$ ipython --no-banner

In [1]: import numpy as np

In [2]: np.set_printoptions(precision=3, suppress=True, linewidth=140, sign=" ")

In [3]: def tidy(a):
   ...:     return np.round(a, 3) + 0
   ...: 

In [4]: M = np.load("test2.npy")

In [5]: print(M)
[[ 0.865  0.905 -0.9    0.095  1.075]
 [-1.8   -0.6    0.8   -0.4    0.8  ]
 [ 0.7    1.2   -0.1   -0.1    0.6  ]
 [ 0.1   -0.3   -0.9    0.    -1.   ]
 [ 1.2    0.5    0.1    0.8   -0.3  ]
 [ 0.9    0.9   -0.9    0.1    1.1  ]
 [ 1.1    0.    -1.4    1.     0.5  ]]

In [6]: vec = np.array([5, -4, 4, -5, -5])

In [7]: y = M @ vec

In [8]: tidy(y)
Out[8]: array([-8.745, -5.4  , -4.2  ,  3.1  ,  1.9  , -8.7  , -7.6  ])

In [9]: tidy(np.linalg.pinv(M) @ M)
Out[9]: 
array([[ 1.,  0.,  0.,  0.,  0.],
       [ 0.,  1.,  0.,  0.,  0.],
       [ 0.,  0.,  1.,  0.,  0.],
       [ 0.,  0.,  0.,  1.,  0.],
       [ 0.,  0.,  0.,  0.,  1.]])

In [10]: print(tidy(np.linalg.solve(M.T @ M, M.T @ y)))
[ 5. -4.  4. -5. -5.]

In [11]: rng = np.random.default_rng(2820)

In [12]: y = y + 0.02 * rng.normal(size=7)

In [13]: tidy(y)
Out[13]: array([-8.718, -5.409, -4.207,  3.11 ,  1.895, -8.716, -7.627])

In [14]: c, *_ = np.linalg.lstsq(M, y)

In [15]: c.round()
Out[15]: array([ 5., -4.,  4., -5., -5.])

In [16]: [round(float(np.linalg.norm(np.linalg.solve(M.T @ M + lam * np.eye(5), M.T @ y))), 2) for lam in (0, 1, 10, 100)]
Out[16]: [10.37, 5.82, 2.4, 0.41]

In [17]: tidy(M.T @ (y - M @ c))
Out[17]: array([ 0.,  0.,  0.,  0.,  0.])

In [18]: tidy(np.linalg.norm(y - M @ c))
Out[18]: np.float64(0.035)

In [19]: q, evecs = np.linalg.qr(M[:, :3])[0], np.linalg.qr(M[:, 3:])[0]

In [20]: s = np.linalg.svd(q.T @ evecs, compute_uv=False)

In [21]: tidy(np.degrees(np.arccos(s.clip(0, 1))))
Out[21]: array([ 17.003,  47.567])

In [22]: print(tidy(s))
[ 0.956  0.675]

In [23]: print(tidy(np.linalg.norm(q @ q.T - evecs @ evecs.T, 2)))
1.0

In [24]: m1 = np.load("dump.npy")

In [25]: print(m1)
[[-3 -2 -1  0]
 [ 1  2  3  4]
 [ 5  6  7  8]
 [ 9 10 11 12]]

In [26]: U, s, vt = np.linalg.svd(m1)

In [27]: evecs = vt[:(s > 1e-8).sum()]

In [28]: vec = m1[3] + -1 * m1[0] + rng.integers(2) * np.eye(4)[2]

In [29]: print(vec)
[ 12.  12.  12.  12.]

In [30]: np.allclose(evecs.T @ evecs @ vec, vec)
Out[30]: True

In [31]: tidy(np.diag(evecs.T @ evecs))
Out[31]: array([ 0.7,  0.3,  0.3,  0.7])

In [32]: np.linalg.matrix_rank(m1, rtol=0.1)
Out[32]: np.int64(2)

In [33]: np.argsort(-np.linalg.norm(m1, axis=0).round(6), kind="stable")[:3]
Out[33]: array([ 3,  2,  1])

In [34]: np.linalg.cond(m1) > 100
Out[34]: np.True_

In [35]: U, s, vt = np.linalg.svd(m1)

In [36]: np.argmax(s[:-1] / (s[1:] + 1e-6)) + 1
Out[36]: np.int64(2)

In [37]: out = U[:, :2] @ np.diag(s[:2]) @ vt[:2]

In [38]: tidy(np.abs(m1 - out).max())
Out[38]: np.float64(0.0)

In [39]: np.linalg.matrix_rank(m1, rtol=0.05)
Out[39]: np.int64(2)

In [40]: tidy(np.linalg.norm(m1 - out, 2)), tidy(s[2])
Out[40]: (np.float64(0.0), np.float64(0.0))

In [41]: P = np.triu(np.array([[5, 5, 4, 4], [4, 5, 3, 2], [1, 1, 2, 2], [3, 5, 1, 0]]), 1) + np.eye(4)

In [42]: out = P @ m1 @ np.linalg.inv(P)

In [43]: P @ m1 - m1 @ P
Out[43]: 
array([[ 61.,  89., 105., 118.],
       [ 33.,  33.,  33.,  34.],
       [ 18.,  -5., -16., -22.],
       [  0., -45., -66., -78.]])

In [44]: tidy(np.poly(out))
Out[44]: array([  1., -18., -80.,   0.,   0.])

In [45]: np.linalg.matrix_rank(out)
Out[45]: np.int64(2)

In [46]: out = np.array([[2, 1, 1], [3, 0, 3]])

In [47]: basis = np.kron(out, m1)

In [48]: np.linalg.matrix_rank(basis)
Out[48]: np.int64(4)

In [49]: tidy(np.linalg.norm(basis, 2)), tidy(np.linalg.norm(out, 2) * np.linalg.norm(m1, 2))
Out[49]: (np.float64(122.176), np.float64(122.176))

In [50]: arr = rng.normal(size=(25, 6)) + 10 * np.array([2, 5, 3, 3, -1, -2])

In [51]: tidy(arr)
Out[51]: 
array([[ 20.632,  49.562,  30.383,  29.524, -10.447, -19.214],
       [ 20.138,  50.928,  30.607,  29.377,  -9.584, -19.144],
       [ 22.006,  48.342,  30.944,  31.087,  -9.805, -19.455],
       [ 20.369,  49.251,  30.672,  29.595,  -9.734, -19.687],
       [ 20.671,  50.672,  29.771,  27.327,  -9.935, -19.896],
       [ 20.006,  50.693,  29.379,  28.919, -10.744, -19.732],
       [ 20.884,  50.193,  29.209,  30.617, -10.4  , -19.689],
       [ 20.793,  50.583,  29.455,  30.054, -10.049, -18.643],
       [ 20.886,  50.583,  29.681,  30.627, -10.009, -20.71 ],
       [ 19.645,  49.818,  30.091,  30.936, -11.219, -18.959],
       [ 18.674,  50.773,  29.765,  28.764, -10.996, -20.55 ],
       [ 21.084,  50.035,  29.733,  28.791,  -9.822, -18.353],
       [ 18.335,  51.469,  29.696,  30.899,  -8.588, -20.53 ],
       [ 21.584,  50.246,  31.277,  30.741, -11.75 , -19.149],
       [ 19.806,  51.096,  30.957,  29.44 , -10.639, -20.417],
       [ 18.491,  51.086,  31.024,  29.908, -11.274, -21.2  ],
       [ 20.264,  50.139,  28.975,  30.191, -10.467, -20.895],
       [ 20.913,  50.594,  30.332,  33.005, -10.647, -19.399],
       [ 19.687,  48.261,  30.364,  29.107,  -9.175, -17.242],
       [ 20.041,  50.195,  29.163,  28.443,  -9.31 , -20.05 ],
       [ 19.653,  50.759,  30.443,  29.459, -10.277, -19.715],
       [ 20.243,  50.34 ,  29.507,  30.731, -10.836, -19.427],
       [ 19.886,  49.936,  29.718,  31.623,  -9.89 , -19.203],
       [ 19.502,  52.057,  29.666,  31.43 , -11.27 , -20.48 ],
       [ 19.804,  48.62 ,  31.788,  29.734,  -9.965, -19.069]])

In [52]: lab = arr[:, 5] > np.median(arr[:, 5])

In [53]: u = arr[lab].mean(axis=0) - arr[~lab].mean(axis=0)

In [54]: lab.astype(int)
Out[54]: array([ 1,  1,  1,  0,  0,  0,  0,  1,  0,  1,  0,  1,  0,  1,  0,  0,  0,  1,  1,  0,  0,  1,  1,  0,  1])

In [55]: print(tidy(u))
[ 0.721 -0.917  0.473  0.73   0.015  1.335]

In [56]: D = np.linalg.norm(arr[:, None] - arr[None], axis=-1)

In [57]: D[11].round(6).argsort(kind="stable")[:4]
Out[57]: array([ 11,   7,   0,   1])

In [58]: print(D.shape)
(25, 25)

In [59]: np.linalg.matrix_rank(D ** 2)
Out[59]: np.int64(8)

In [60]: print(tidy(D[:5, :5]))
[[ 0.     1.712  2.571  0.994  2.676]
 [ 1.712  0.     3.655  1.799  2.437]
 [ 2.571  3.655  0.     2.422  4.79 ]
 [ 0.994  1.799  2.422  0.     2.855]
 [ 2.676  2.437  4.79   2.855  0.   ]]

In [61]: D.mean(axis=1).argmax()
Out[61]: np.int64(18)

In [62]: (D + 1e9 * np.eye(25)).round(6).argmin(axis=1)
Out[62]: array([  3,  20,   3,   0,  19,  20,  21,   6,  16,  21,   5,   7,  20,   0,  20,  14,   8,  22,  24,   4,  14,   6,  21,  21,   3])

In [63]: u = np.array([0, 0])

In [64]: tidy(np.cross(arr[22, :3], arr[6, :3]))
Out[64]: array([-33.042,  39.763, -44.705])

In [65]: np.polyval(u, arr[22])
Out[65]: array([ 0.,  0.,  0.,  0.,  0.,  0.])

In [66]: P = M @ np.linalg.solve(M.T @ M, M.T)

In [67]: tidy(P @ M[:, 0])
Out[67]: array([ 0.865, -1.8  ,  0.7  ,  0.1  ,  1.2  ,  0.9  ,  1.1  ])

In [68]: tidy(np.diag(P))
Out[68]: array([ 0.373,  0.966,  0.686,  0.95 ,  0.799,  0.394,  0.833])

In [69]: out = np.array([[-3, 0], [3, -2], [2, 1]])

In [70]: basis = np.array([[1, 1, 0, 2, 3, 0], [0, 2, 3, 0, 3, 0]])

In [71]: K = out @ basis + 0.3 * rng.normal(size=(3, 6))

In [72]: tidy(K)
Out[72]: 
array([[-3.208, -3.028, -0.126, -6.012, -9.069, -0.452],
       [ 2.835, -1.104, -5.546,  6.06 ,  2.95 , -0.083],
       [ 2.308,  3.943,  2.837,  4.152,  9.067,  0.133]])

In [73]: tidy(np.linalg.norm(K, 2) / np.linalg.norm(K))
Out[73]: np.float64(0.906)

In [74]: U, s, vt = np.linalg.svd(K)

In [75]: tidy(s)
Out[75]: array([ 16.99 ,   7.946,   0.282])

In [76]: out = U[:, :2] @ np.diag(s[:2]) @ vt[:2]

In [77]: tidy(np.abs(K - out).max())
Out[77]: np.float64(0.193)

In [78]: np.linalg.matrix_rank(out)
Out[78]: np.int64(2)

In [79]: out = np.array([[3, -3], [-2, 1], [-3, 1], [-2, -3], [2, 2], [2, 1]])

In [80]: tidy(np.einsum("ik,kj->ji", K, out))
Out[80]: 
array([[-10.211,  20.962,   0.62 ],
       [  5.914, -27.519,   5.667]])

In [81]: np.linalg.matrix_rank(np.vstack([K, out.T]))
Out[81]: np.int64(5)

In [82]: print(tidy(np.einsum("ij->j", K)))
[ 1.934 -0.189 -2.835  4.201  2.947 -0.403]

In [83]: tidy(np.einsum("ij,ij->i", K, K))
Out[83]: array([ 138.066,   85.446,  128.388])

In [84]: tidy(K @ out)
Out[84]: 
array([[-10.211,   5.914],
       [ 20.962, -27.519],
       [  0.62 ,   5.667]])

In [85]: np.vstack([K, out.T]).shape
Out[85]: (5, 6)

In [86]: q, _ = np.linalg.qr(np.array([[-0.5, -0.3, -1.4, 0.4, 2.2],
    ...:     [-1.6, 0.1, 0.9, -0.7, -0.9],
    ...:     [0.7, -0.7, 0.9, 0.1, -0.4],
    ...:     [-1.2, 0.2, -0.2, -1.2, -0.2],
    ...:     [-1.3, -0.4, 0.2, 2.5, -0.4]]))

In [87]: vals = np.array([-2, -1, -2, 3, 0])

In [88]: E = q @ np.diag(vals) @ q.T

In [89]: tidy(E)
Out[89]: 
array([[-1.233,  0.744,  0.795,  0.144, -0.915],
       [ 0.744, -1.016,  0.387, -0.131, -1.168],
       [ 0.795,  0.387, -0.462,  1.087, -0.957],
       [ 0.144, -0.131,  1.087,  0.2  , -1.34 ],
       [-0.915, -1.168, -0.957, -1.34 ,  0.511]])

In [90]: U, s, vt = np.linalg.svd(E)

In [91]: evecs = vt[:(s > 1e-8).sum()]

In [92]: vec = E[4] + -3 * E[2] + rng.integers(2) * np.eye(5)[0]

In [93]: tidy(vec)
Out[93]: array([-2.299, -2.329,  0.429, -4.6  ,  3.382])

In [94]: tidy(np.linalg.norm(vec - evecs.T @ evecs @ vec))
Out[94]: np.float64(0.339)

In [95]: np.linalg.norm(E, axis=1).argmax()
Out[95]: np.int64(4)

In [96]: tidy(np.linalg.norm(E, axis=1))
Out[96]: array([ 1.888,  1.765,  1.758,  1.748,  2.275])

In [97]: tidy(np.linalg.norm(E, 2))
Out[97]: np.float64(3.0)

In [98]: tidy(E[1] @ E[4])
Out[98]: np.float64(-0.286)

In [99]: tidy(np.linalg.norm(E, 1)), tidy(np.linalg.norm(E, np.inf))
Out[99]: (np.float64(4.891), np.float64(4.891))

In [100]: E.shape
Out[100]: (5, 5)

In [101]: tidy(E.sum(axis=1))
Out[101]: array([-0.466, -1.184,  0.849, -0.04 , -3.869])

In [102]: np.unravel_index(np.abs(E).argmax(), E.shape)
Out[102]: (np.int64(3), np.int64(4))

In [103]: E[:, 5]
Traceback (most recent call last):
  Cell In[103], line 1
    E[:, 5]
IndexError: index 5 is out of bounds for axis 1 with size 5


In [104]: tidy(np.linalg.svd(E, compute_uv=False))
Out[104]: array([ 3.,  2.,  2.,  1.,  0.])

In [105]: print(np.linalg.matrix_rank(E))
4

In [106]: np.count_nonzero(E)
Out[106]: np.int64(25)

In [107]: tidy(E.sum(axis=0))
Out[107]: array([-0.466, -1.184,  0.849, -0.04 , -3.869])

In [108]: tidy(E.mean(axis=0))
Out[108]: array([-0.093, -0.237,  0.17 , -0.008, -0.774])

In [109]: tidy(np.abs(E).max())
Out[109]: np.float64(1.34)

In [110]: np.all(np.linalg.eigvalsh(E) > 0)
Out[110]: np.False_

In [111]: tidy(np.linalg.eigvalsh(E).min())
Out[111]: np.float64(-2.0)
